$ python3 -q
>>> import numpy as np
>>> import numpy.linalg as la
>>> np.set_printoptions(precision=1, suppress=True, linewidth=100, floatmode="fixed")
>>> M = np.load("arr.npy")
>>> M
array([[-2.5, -0.5,  1.1,  1.3,  0.7],
       [-1.5, -0.3, -2.2,  0.7,  0.4],
       [ 2.0, -0.4,  0.1,  0.7, -0.9],
       [ 1.0, -0.2, -0.4,  0.1,  0.8]])
>>> Uu, sig, Vh = la.svd(M, full_matrices=False)
>>> np.abs(Vh[0])
array([0.9, 0.1, 0.1, 0.2, 0.3])
>>> np.round(Uu.T @ Uu, 1) + 0
array([[1.0, 0.0, 0.0, 0.0],
       [0.0, 1.0, 0.0, 0.0],
       [0.0, 0.0, 1.0, 0.0],
       [0.0, 0.0, 0.0, 1.0]])
>>> np.abs(Uu[:, 0]).round(6).argmax()
np.int64(0)
>>> np.round(Vh @ Vh.T, 1) + 0
array([[1.0, 0.0, 0.0, 0.0],
       [0.0, 1.0, 0.0, 0.0],
       [0.0, 0.0, 1.0, 0.0],
       [0.0, 0.0, 0.0, 1.0]])
>>> sig / sig[0]
array([1.0, 0.6, 0.4, 0.3])
>>> np.round(Uu.T @ M @ Vh.T, 1) + 0
array([[3.9, 0.0, 0.0, 0.0],
       [0.0, 2.5, 0.0, 0.0],
       [0.0, 0.0, 1.6, 0.0],
       [0.0, 0.0, 0.0, 1.1]])
>>> theta = np.radians(38)
>>> R = np.eye(5)
>>> R[3, 3] = R[0, 0] = np.cos(theta)
>>> R[3, 0], R[0, 3] = -np.sin(theta), np.sin(theta)
>>> R
array([[ 0.8,  0.0,  0.0,  0.6,  0.0],
       [ 0.0,  1.0,  0.0,  0.0,  0.0],
       [ 0.0,  0.0,  1.0,  0.0,  0.0],
       [-0.6,  0.0,  0.0,  0.8,  0.0],
       [ 0.0,  0.0,  0.0,  0.0,  1.0]])
>>> A2 = M @ R.T
>>> np.allclose(M @ M.T, A2 @ A2.T)
True
>>> np.abs(A2 - M).max(axis=0)
array([1.3, 0.0, 0.0, 1.4, 0.0])
>>> A2
array([[-1.2, -0.5,  1.1,  2.6,  0.7],
       [-0.8, -0.3, -2.2,  1.5,  0.4],
       [ 2.0, -0.4,  0.1, -0.7, -0.9],
       [ 0.8, -0.2, -0.4, -0.5,  0.8]])
>>> np.allclose(la.norm(M, axis=1), la.norm(A2, axis=1))
True
